$ ipython --no-banner

In [1]: import numpy as np

In [2]: import numpy.linalg as la

In [3]: np.set_printoptions(suppress=True, linewidth=200)

In [4]: def tidy(a):
   ...:     return np.round(a, 2) + 0
   ...: 

In [5]: data = np.array([[0.0, 8.0], [0.0, -8.0]])

In [6]: r = la.matrix_rank(data)

In [7]: r
Out[7]: np.int64(1)

In [8]: N = la.svd(data)[2][r:].T

In [9]: np.allclose(data @ N, 0)
Out[9]: True

In [10]: N[:, 0] / N[np.abs(N[:, 0]).round(6).argmax(), 0]
Out[10]: array([ 1., -0.])

In [11]: [int(la.matrix_rank(np.delete(data, i, axis=0))) for i in range(2)]
Out[11]: [1, 1]

In [12]: data @ N
Out[12]: 
array([[0.],
       [0.]])

In [13]: [int(la.matrix_rank(data[:, :j + 1])) for j in range(2)]
Out[13]: [0, 1]

In [14]: tidy(N @ N.T)
Out[14]: 
array([[1., 0.],
       [0., 0.]])

In [15]: np.kron(np.eye(2, dtype=int), data)
Out[15]: 
array([[ 0.,  8.,  0.,  0.],
       [ 0., -8.,  0., -0.],
       [ 0.,  0.,  0.,  8.],
       [ 0., -0.,  0., -8.]])

In [16]: np.poly(data)
Out[16]: array([1., 8., 0.])

In [17]: tidy(la.det(data[::-1]))
Out[17]: np.float64(0.0)

In [18]: [round(float(x), 2) for x in la.svd(data, compute_uv=False)[:3]]
Out[18]: [11.31, 0.0]

In [19]: tidy(la.norm(data, 2) / la.norm(data))
Out[19]: np.float64(1.0)

In [20]: rng = np.random.default_rng(84)

In [21]: M2 = data + rng.integers(-2, 3, (2, 1)) @ rng.integers(-2, 3, (1, 2))

In [22]: M2
Out[22]: 
array([[-2., 10.],
       [-2., -6.]])

In [23]: tidy(la.svd(M2 - data, compute_uv=False))
Out[23]: array([4., 0.])

In [24]: M2 - data
Out[24]: 
array([[-2.,  2.],
       [-2.,  2.]])

In [25]: np.abs(M2 - data).sum(axis=1)
Out[25]: array([4., 4.])

In [26]: la.matrix_rank(M2 - data, tol=1e-8)
Out[26]: np.int64(1)

In [27]: r0, g = M2[0], M2[1]

In [28]: r0 @ g
Out[28]: np.float64(-56.0)

In [29]: pr = (r0 @ g) / (r0 @ r0) * r0

In [30]: tidy(la.norm(r0 + g) ** 2 + la.norm(r0 - g) ** 2)
Out[30]: np.float64(288.0)

In [31]: feats = np.load("mat.npy")

In [32]: tidy(feats)
Out[32]: 
array([[ 0.34, -0.19, -0.43],
       [-0.19,  0.11,  0.25],
       [-0.43,  0.25,  0.55]])

In [33]: [round(float(x), 2) for x in la.svd(feats, compute_uv=False)[:3]]
Out[33]: [1.0, 0.0, 0.0]

In [34]: la.cond(feats) > 100
Out[34]: np.True_

In [35]: np.argsort(-la.norm(feats, axis=0).round(6), kind="stable")[:3]
Out[35]: array([2, 0, 1])

In [36]: r = la.matrix_rank(feats)

In [37]: r
Out[37]: np.int64(1)

In [38]: N = la.svd(feats)[2][r:].T

In [39]: [int(la.matrix_rank(np.delete(feats, i, axis=0))) for i in range(3)]
Out[39]: [1, 1, 1]

In [40]: np.allclose(feats @ N, 0)
Out[40]: True

In [41]: [int(la.matrix_rank(feats[:, :j + 1])) for j in range(3)]
Out[41]: [1, 1, 1]

In [42]: x = np.array([-2, 2, 2])

In [43]: tidy(np.trace(feats))
Out[43]: np.float64(1.0)

In [44]: tidy((x - feats @ x) @ (feats @ x))
Out[44]: np.float64(0.0)

In [45]: Uu, sv, vt = la.svd(feats)

In [46]: V = vt[:(sv > 1e-8).sum()]

In [47]: x = feats[0] + 3 * feats[1] + rng.integers(2) * np.eye(3)[2]

In [48]: tidy(x)
Out[48]: array([-0.24,  0.14,  1.31])

In [49]: tidy(V.T @ V)
Out[49]: 
array([[ 0.34, -0.19, -0.43],
       [-0.19,  0.11,  0.25],
       [-0.43,  0.25,  0.55]])

In [50]: la.matrix_rank(np.vstack([feats, x]))
Out[50]: np.int64(2)

In [51]: tidy(np.diag(V.T @ V))
Out[51]: array([0.34, 0.11, 0.55])

In [52]: tidy(la.norm(x - V.T @ V @ x))
Out[52]: np.float64(0.67)

In [53]: Uu, sv, vt = la.svd(feats)

In [54]: tidy(sv)
Out[54]: array([1., 0., 0.])

In [55]: M2 = Uu[:, :1] @ np.diag(sv[:1]) @ vt[:1]

In [56]: la.matrix_rank(feats, rtol=0.05)
Out[56]: np.int64(1)

In [57]: tidy(np.abs(feats - M2).max())
Out[57]: np.float64(0.0)

In [58]: tidy(la.norm(feats - M2) / la.norm(feats))
Out[58]: np.float64(0.0)

In [59]: tidy(la.norm(feats - M2, 2)), tidy(sv[1])
Out[59]: (np.float64(0.0), np.float64(0.0))

In [60]: la.matrix_rank(M2)
Out[60]: np.int64(1)

In [61]: tidy(M2)
Out[61]: 
array([[ 0.34, -0.19, -0.43],
       [-0.19,  0.11,  0.25],
       [-0.43,  0.25,  0.55]])

In [62]: X = np.loadtxt("arr.csv", delimiter=",")

In [63]: tidy(X)
Out[63]: 
array([[ 0.97,  0.14, -0.09,  0.06],
       [ 0.14,  0.32,  0.19, -0.41],
       [-0.09,  0.19,  0.14, -0.28],
       [ 0.06, -0.41, -0.28,  0.57]])

In [64]: Uu, sv, vt = la.svd(X)

In [65]: V = vt[:(sv > 1e-8).sum()]

In [66]: x = X[2] + 5 * X[1] + rng.integers(2) * np.eye(4)[2]

In [67]: tidy(x)
Out[67]: array([ 0.6 ,  1.79,  2.07, -2.31])

In [68]: tidy(V.T @ V)
Out[68]: 
array([[ 0.97,  0.14, -0.09,  0.06],
       [ 0.14,  0.32,  0.19, -0.41],
       [-0.09,  0.19,  0.14, -0.28],
       [ 0.06, -0.41, -0.28,  0.57]])

In [69]: Uu, sv, vt = la.svd(X)

In [70]: tidy(sv)
Out[70]: array([1., 1., 0., 0.])

In [71]: M2 = Uu[:, :2] @ np.diag(sv[:2]) @ vt[:2]

In [72]: tidy(np.abs(X - M2).max())
Out[72]: np.float64(0.0)

In [73]: la.matrix_rank(M2)
Out[73]: np.int64(2)

In [74]: tidy(la.norm(X - M2, 2)), tidy(sv[2])
Out[74]: (np.float64(0.0), np.float64(0.0))

In [75]: K = np.array([[0.0, -8.0, 7.0], [-8.0, 0.0, 0.0], [7.0, 0.0, 0.0]])

In [76]: def softmax(z):
    ...:     e = np.exp(z - z.max(axis=-1, keepdims=True))
    ...:     return e / e.sum(axis=-1, keepdims=True)
    ...: 

In [77]: tidy(softmax(K[0] + 5))
Out[77]: array([0., 0., 1.])

In [78]: att = K @ K.T / np.sqrt(3)

In [79]: tidy(softmax(att))
Out[79]: 
array([[1., 0., 0.],
       [0., 1., 0.],
       [0., 0., 1.]])

In [80]: tidy(softmax(att + np.triu(np.full(att.shape, -np.inf), 1)))
Out[80]: 
array([[1., 0., 0.],
       [0., 1., 0.],
       [0., 0., 1.]])

In [81]: w, V = la.eigh(feats)

In [82]: tidy(V @ np.diag(w) @ V.T)
Out[82]: 
array([[ 0.34, -0.19, -0.43],
       [-0.19,  0.11,  0.25],
       [-0.43,  0.25,  0.55]])

In [83]: tidy(w.sum()), tidy(np.trace(feats))
Out[83]: (np.float64(1.0), np.float64(1.0))

In [84]: tidy(la.eigvalsh(feats + 3 * np.eye(3)))
Out[84]: array([3., 3., 4.])

In [85]: np.unique(w.round(6) + 0, return_counts=True)[1]
Out[85]: array([2, 1])

In [86]: m1 = np.load("out9.npy")

In [87]: m1
Out[87]: 
array([[ 71,   0,   1,   2],
       [  3,  73,   0,   2],
       [  2,   2, -50,   3],
       [  2,   1,   0, -68]])

In [88]: O, r_ = la.qr(m1)

In [89]: np.trace(O @ O.T)
Out[89]: np.float64(4.0)

In [90]: tidy(np.abs(np.diag(r_)))
Out[90]: array([71.12, 72.97, 49.99, 68.05])

In [91]: tidy(O.T @ O)
Out[91]: 
array([[1., 0., 0., 0.],
       [0., 1., 0., 0.],
       [0., 0., 1., 0.],
       [0., 0., 0., 1.]])

In [92]: w, V = la.eig(m1)

In [93]: tidy(np.sort(la.eigvals(la.inv(m1))))
Out[93]: array([-0.02, -0.01,  0.01,  0.01])

In [94]: tidy(w)
Out[94]: array([ 71.  ,  73.06, -50.02, -68.04])

In [95]: tidy(np.sort(la.eigvals(m1 @ m1)))
Out[95]: array([2501.88, 4629.49, 5040.85, 5337.79])

In [96]: Uu, sv, vt = la.svd(K)

In [97]: tidy(sv)
Out[97]: array([10.63, 10.63,  0.  ])

In [98]: M2 = Uu[:, :2] @ np.diag(sv[:2]) @ vt[:2]

In [99]: tidy(M2)
Out[99]: 
array([[ 0., -8.,  7.],
       [-8.,  0.,  0.],
       [ 7.,  0.,  0.]])

In [100]: tidy(np.abs(K - M2).max())
Out[100]: np.float64(0.0)

In [101]: M2 = np.array([[1, -4], [2, -3], [4, 3]])

In [102]: E = np.kron(np.eye(3, dtype=int), M2)

In [103]: E
Out[103]: 
array([[ 1, -4,  0,  0,  0,  0],
       [ 2, -3,  0,  0,  0,  0],
       [ 4,  3,  0,  0,  0,  0],
       [ 0,  0,  1, -4,  0,  0],
       [ 0,  0,  2, -3,  0,  0],
       [ 0,  0,  4,  3,  0,  0],
       [ 0,  0,  0,  0,  1, -4],
       [ 0,  0,  0,  0,  2, -3],
       [ 0,  0,  0,  0,  4,  3]])

In [104]: M2 = E / la.norm(E, axis=1, keepdims=True)

In [105]: gram = M2 @ M2.T

In [106]: np.argwhere(np.triu(np.abs(gram) > 0.95, 1))
Out[106]: array([], shape=(0, 2), dtype=int64)

In [107]: (gram - 2 * np.eye(9)).round(6).argmax(axis=1)
Out[107]: array([1, 0, 3, 4, 3, 0, 7, 6, 0])

In [108]: tidy(la.norm(M2, axis=1))
Out[108]: array([1., 1., 1., 1., 1., 1., 1., 1., 1.])

In [109]: W0 = np.loadtxt("m.csv", delimiter=",")

In [110]: W0
Out[110]: 
array([[3., 1., 0.],
       [3., 1., 0.],
       [4., 2., 1.]])

In [111]: tidy(la.det(W0[::-1]))
Out[111]: np.float64(0.0)

In [112]: tidy(la.eigvals(W0))
Out[112]: array([1., 0., 4.])

In [113]: np.einsum("ii->", W0)
Out[113]: np.float64(5.0)

In [114]: np.kron(np.eye(2, dtype=int), W0)
Out[114]: 
array([[3., 1., 0., 0., 0., 0.],
       [3., 1., 0., 0., 0., 0.],
       [4., 2., 1., 0., 0., 0.],
       [0., 0., 0., 3., 1., 0.],
       [0., 0., 0., 3., 1., 0.],
       [0., 0., 0., 4., 2., 1.]])

In [115]: tidy(la.eigvals(W0).sum().real)
Out[115]: np.float64(5.0)

In [116]: np.poly(W0)
Out[116]: array([ 1., -5.,  4.,  0.])

In [117]: tidy(la.det(2 * W0)), tidy(la.det(W0))
Out[117]: (np.float64(0.0), np.float64(0.0))

In [118]: [round(float(x), 2) for x in la.svd(W0, compute_uv=False)[:3]]
Out[118]: [6.35, 0.83, 0.0]

In [119]: np.argsort(-la.norm(W0, axis=0).round(6), kind="stable")[:3]
Out[119]: array([0, 1, 2])

In [120]: Uu, sv, vt = la.svd(W0)

In [121]: V = vt[:(sv > 1e-8).sum()]

In [122]: x = W0[0] + -3 * W0[1] + rng.integers(2) * np.eye(3)[2]

In [123]: x
Out[123]: array([-6., -2.,  1.])

In [124]: np.allclose(V.T @ V @ x, x)
Out[124]: False

In [125]: tidy(np.diag(V.T @ V))
Out[125]: array([0.93, 0.36, 0.71])

In [126]: tidy(la.norm(x - V.T @ V @ x))
Out[126]: np.float64(0.53)

In [127]: r = la.matrix_rank(W0)

In [128]: r
Out[128]: np.int64(2)

In [129]: N = la.svd(W0)[2][r:].T

In [130]: tidy(W0 @ N)
Out[130]: 
array([[0.],
       [0.],
       [0.]])

In [131]: tidy(N @ N.T)
Out[131]: 
array([[ 0.07, -0.21,  0.14],
       [-0.21,  0.64, -0.43],
       [ 0.14, -0.43,  0.29]])

In [132]: A = np.array([[-7.76, 1.47, 6.56],
     ...:     [-4.44, 0.64, 4.16],
     ...:     [-4.24, 0.58, 4.0],
     ...:     [-2.34, 0.09, 2.33],
     ...:     [-1.46, -0.13, 1.44],
     ...:     [-1.39, -0.14, 1.36],
     ...:     [0.33, 0.4, 0.19],
     ...:     [0.55, 0.67, 0.42],
     ...:     [1.6, 1.68, 1.58],
     ...:     [3.6, 3.05, 3.47],
     ...:     [5.49, 4.06, 4.97],
     ...:     [5.79, 4.2, 5.19],
     ...:     [5.83, 4.23, 5.22],
     ...:     [6.06, 4.33, 5.38],
     ...:     [9.56, 5.83, 7.72]])

In [133]: Ac = A - A.mean(axis=0)

In [134]: V = la.svd(Ac)[2][:2]

In [135]: M2 = Ac - Ac @ V.T @ V

In [136]: la.norm(M2, axis=1).round(6).argmax()
Out[136]: np.int64(14)

In [137]: tidy(la.norm(M2) / la.norm(Ac))
Out[137]: np.float64(0.05)

In [138]: tidy(M2.std(axis=0))
Out[138]: array([0.07, 0.25, 0.12])

In [139]: tidy((Ac @ V.T).std(axis=0))
Out[139]: array([5.07, 2.2 ])

In [140]: tidy(np.diag(V.T @ V))
Out[140]: array([0.94, 0.23, 0.82])

In [141]: data @ data
Out[141]: 
array([[  0., -64.],
       [  0.,  64.]])

In [142]: la.matrix_rank(data - data[0, 0] * np.eye(2))
Out[142]: np.int64(1)

In [143]: O, V = la.qr(A[:, :1])[0], la.qr(A[:, 1:])[0]

In [144]: sv = la.svd(O.T @ V, compute_uv=False)

In [145]: tidy(la.norm(O @ O.T - V @ V.T, 2))
Out[145]: np.float64(1.0)

In [146]: tidy(np.degrees(np.arccos(sv.clip(0, 1))))
Out[146]: array([13.76])

In [147]: tidy(sv)
Out[147]: array([0.97])

In [148]: [round(float(x), 2) for x in la.svd(A, compute_uv=False)[:3]]
Out[148]: [23.27, 13.96, 1.11]

In [149]: la.matrix_rank(A, rtol=0.1)
Out[149]: np.int64(2)

In [150]: la.cond(A) > 100
Out[150]: np.False_

In [151]: tidy(la.norm(A, 2) / la.norm(A))
Out[151]: np.float64(0.86)
